$ ipython --no-banner

In [1]: import numpy as np

In [2]: np.set_printoptions(suppress=True, linewidth=100)

In [3]: def rd(a):
   ...:     return np.round(a, 2) + 0
   ...: 

In [4]: E = np.load("arr.npy")

In [5]: print(E)
[[ 1  0]
 [-3  1]]

In [6]: B = np.array([[1, 5, 4], [6, 8, 2]])

In [7]: print(np.linalg.matrix_rank(E @ B))
2

In [8]: print(np.einsum("ij,ij->i", E, E))
[ 1 10]

In [9]: print(np.vstack([E, B.T]).shape)
(5, 2)

In [10]: print(np.einsum("ij->j", E))
[-2  1]

In [11]: rng = np.random.default_rng(652281)

In [12]: z = rng.permutation(2)

In [13]: print(z)
[1 0]

In [14]: B = E[z][:, z]

In [15]: print(np.diag(B))
[1 1]

In [16]: print(rd(np.sort(np.abs(np.linalg.eigvals(B)))))
[1. 1.]

In [17]: print(np.allclose(B, E))
False

In [18]: print(np.trace(B))
2

In [19]: print(B)
[[ 1 -3]
 [ 0  1]]

In [20]: t3 = np.stack([E, 4 * E, E[::-1]])

In [21]: print(np.linalg.matrix_rank(t3.reshape(3, -1)))
2

In [22]: print(rd(np.linalg.norm(t3, axis=(1, 2))))
[ 3.32 13.27  3.32]

In [23]: print(t3.shape)
(3, 2, 2)

In [24]: print(rd(np.linalg.det(t3)))
[ 1. 16. -1.]

In [25]: print(np.einsum("bij,cij->bc", t3, t3))
[[ 11  44  -6]
 [ 44 176 -24]
 [ -6 -24  11]]

In [26]: print((t3 @ E.T).shape)
(3, 2, 2)

In [27]: cent = np.array([[0.5, -0.7, 0.5, -0.4, 0.1, 0.5], [1.2, -1.2, -1.2, 0.1, -0.1, 1.4]])

In [28]: m1 = np.array([[-3, 0],
    ...:     [-1, -3],
    ...:     [1, 2],
    ...:     [0, -1],
    ...:     [-1, -1],
    ...:     [3, -2],
    ...:     [1, -3],
    ...:     [2, 3],
    ...:     [1, -1],
    ...:     [-2, 2],
    ...:     [-3, 2],
    ...:     [-2, 1],
    ...:     [-2, 1],
    ...:     [1, -1],
    ...:     [2, -3],
    ...:     [-3, -2],
    ...:     [-2, 3],
    ...:     [-2, -1],
    ...:     [2, 1],
    ...:     [0, -2]]) @ cent + 0.05 * rng.normal(size=(20, 6))

In [29]: print(rd(m1))
[[-1.46  2.11 -1.57  1.1  -0.33 -1.53]
 [-4.02  4.29  3.06  0.16  0.22 -4.85]
 [ 2.85 -3.1  -1.87 -0.18 -0.13  3.36]
 [-1.17  1.26  1.22 -0.08  0.07 -1.49]
 [-1.69  2.    0.68  0.32 -0.02 -1.85]
 [-0.77  0.25  3.83 -1.46  0.63 -1.37]
 [-3.07  2.94  4.06 -0.66  0.46 -3.63]
 [ 4.53 -4.98 -2.61 -0.55 -0.08  5.14]
 [-0.8   0.5   1.8  -0.52  0.2  -0.92]
 [ 1.37 -0.96 -3.38  1.07 -0.39  1.83]
 [ 0.83 -0.32 -3.95  1.36 -0.51  1.27]
 [ 0.26  0.29 -2.2   0.91 -0.31  0.33]
 [ 0.22  0.16 -2.21  0.91 -0.33  0.42]
 [-0.73  0.49  1.69 -0.47  0.17 -0.99]
 [-2.57  2.19  4.65 -1.15  0.48 -3.2 ]
 [-3.9   4.45  0.83  0.9  -0.15 -4.26]
 [ 2.55 -2.22 -4.56  1.09 -0.51  3.25]
 [-2.22  2.69  0.18  0.7  -0.08 -2.38]
 [ 2.14 -2.51 -0.15 -0.72  0.08  2.48]
 [-2.36  2.35  2.35 -0.22  0.2  -2.89]]

In [30]: left, sigma, vt = np.linalg.svd(m1)

In [31]: print(rd(sigma))
[21.53  8.91  0.31  0.22  0.19  0.14]

In [32]: print(np.argmax(sigma[:-1] / (sigma[1:] + 1e-6)) + 1)
2

In [33]: B = left[:, :2] @ np.diag(sigma[:2]) @ vt[:2]

In [34]: print(np.linalg.matrix_rank(m1, rtol=0.05))
2

In [35]: K = np.load("data.npy")

In [36]: print(K)
[[-21 -12]
 [ 14   8]]

In [37]: print(np.linalg.matrix_rank(E, rtol=0.1))
1

In [38]: print([round(float(x), 2) for x in np.linalg.svd(E, compute_uv=False)[:3]])
[3.3, 0.3]

In [39]: print(rd(np.abs(np.linalg.svd(E)[2][-1])))
[0.29 0.96]

In [40]: print(round(np.log10(np.linalg.cond(E))))
1

In [41]: hat = np.triu(np.array([[-4, -5], [4, -3]]), 1) + np.eye(2)

In [42]: B = hat @ K @ np.linalg.inv(hat)

In [43]: print(B)
[[ -91. -507.]
 [  14.   78.]]

In [44]: print(np.linalg.matrix_rank(B))
1

In [45]: cent = np.array([[0, 1, -2, 1], [-1, 1, 0, -2], [-1, -1, -2, -2]])

In [46]: W0 = np.repeat(cent, 10 // 3, axis=0)

In [47]: W0 = W0 + 0.1 * rng.normal(size=W0.shape)

In [48]: print(rd(W0))
[[ 0.02  0.72 -2.08  0.87]
 [-0.05  0.86 -2.01  0.92]
 [ 0.06  1.07 -1.92  1.03]
 [-1.01  0.93  0.18 -1.96]
 [-1.22  1.04 -0.05 -2.  ]
 [-0.94  1.12 -0.04 -2.15]
 [-1.09 -1.01 -2.21 -2.04]
 [-1.11 -0.9  -2.16 -2.06]
 [-0.88 -1.09 -1.97 -2.07]]

In [49]: left, sigma, vt = np.linalg.svd(W0, full_matrices=False)

In [50]: print(rd(np.abs(vt[0])))
[0.39 0.07 0.54 0.74]

In [51]: print(rd(np.cumsum(sigma ** 2) / np.sum(sigma ** 2)))
[0.58 0.87 1.   1.  ]

In [52]: print(rd(sigma / sigma[0]))
[1.   0.7  0.46 0.04]

In [53]: B = np.c_[W0[:, :2] @ np.array([[0, 1], [2, 2]]), np.array([1, -2, 2, 1, -2, -2, 2, -1, 5])]

In [54]: print(rd(B))
[[ 1.45  1.47  1.  ]
 [ 1.72  1.67 -2.  ]
 [ 2.14  2.2   2.  ]
 [ 1.85  0.84  1.  ]
 [ 2.08  0.86 -2.  ]
 [ 2.23  1.3  -2.  ]
 [-2.02 -3.11  2.  ]
 [-1.81 -2.91 -1.  ]
 [-2.18 -3.06  5.  ]]

In [55]: print(rd(np.linalg.norm(B - W0 @ np.linalg.lstsq(W0, B)[0], axis=0)))
[0.   0.   5.31]

In [56]: print(rd(np.linalg.norm(np.linalg.qr(W0)[0].T @ B, axis=0) ** 2 / ((B ** 2).sum(axis=0) + 1e-12)))
[1.   1.   0.41]

In [57]: print(np.linalg.matrix_rank(B))
3

In [58]: print(rd(np.linalg.lstsq(W0, B[:, 0])[0]))
[0. 2. 0. 0.]

In [59]: J = np.array([[2, 0, 0], [0, 1, 0], [2, -3, 0]])

In [60]: print(J)
[[ 2  0  0]
 [ 0  1  0]
 [ 2 -3  0]]

In [61]: B = J / np.linalg.norm(J, axis=1, keepdims=True)

In [62]: G = B @ B.T

In [63]: print(np.degrees(np.arccos(np.clip(G[1, 0], -1, 1))))
90.0

In [64]: print(rd(G[1]))
[ 0.    1.   -0.83]

In [65]: print((np.abs(G) > 0.9).astype(int))
[[1 0 0]
 [0 1 0]
 [0 0 1]]

In [66]: hat = np.triu(np.array([[5, 0, -4], [-3, -3, -3], [3, -3, 2]]), 1) + np.eye(3)

In [67]: B = hat @ J @ np.linalg.inv(hat)

In [68]: print(np.linalg.matrix_rank(B))
2

In [69]: print(rd(np.poly(B)))
[ 1. -3.  2.  0.]

In [70]: W1 = np.array([[1, -2], [0, 0], [1, -2]])

In [71]: coef = np.array([1, 5])

In [72]: hid = np.maximum(J @ W1 + coef, 0)

In [73]: print((hid > 0).mean(axis=0))
[1. 1.]

In [74]: print(hid)
[[3 1]
 [1 5]
 [3 1]]

In [75]: print((hid > 0).astype(int))
[[1 1]
 [1 1]
 [1 1]]

In [76]: print(np.linalg.matrix_rank(hid))
2

In [77]: cent = np.array([[-1, 2, 1], [0, 2, 1]])

In [78]: print(hid @ cent)
[[-3  8  4]
 [-1 12  6]
 [-3  8  4]]

In [79]: ev, evecs = np.linalg.eig(E)

In [80]: print(rd(np.sort(np.linalg.eigvals(E @ E))))
[1. 1.]

In [81]: print(rd(np.sort(np.linalg.eigvals(np.linalg.inv(E)))))
[1. 1.]

In [82]: mat = np.load("w.npy")

In [83]: print(mat)
[[ 2  3  3  2  8  1]
 [ 2  2  1  2  8  3]
 [ 0  1  0  3 12  1]
 [ 2  1  3  1  4  1]
 [ 1  1  2  0  0  1]]

In [84]: hat = W0 @ np.linalg.solve(W0.T @ W0, W0.T)

In [85]: print(np.allclose(hat @ hat, hat))
True
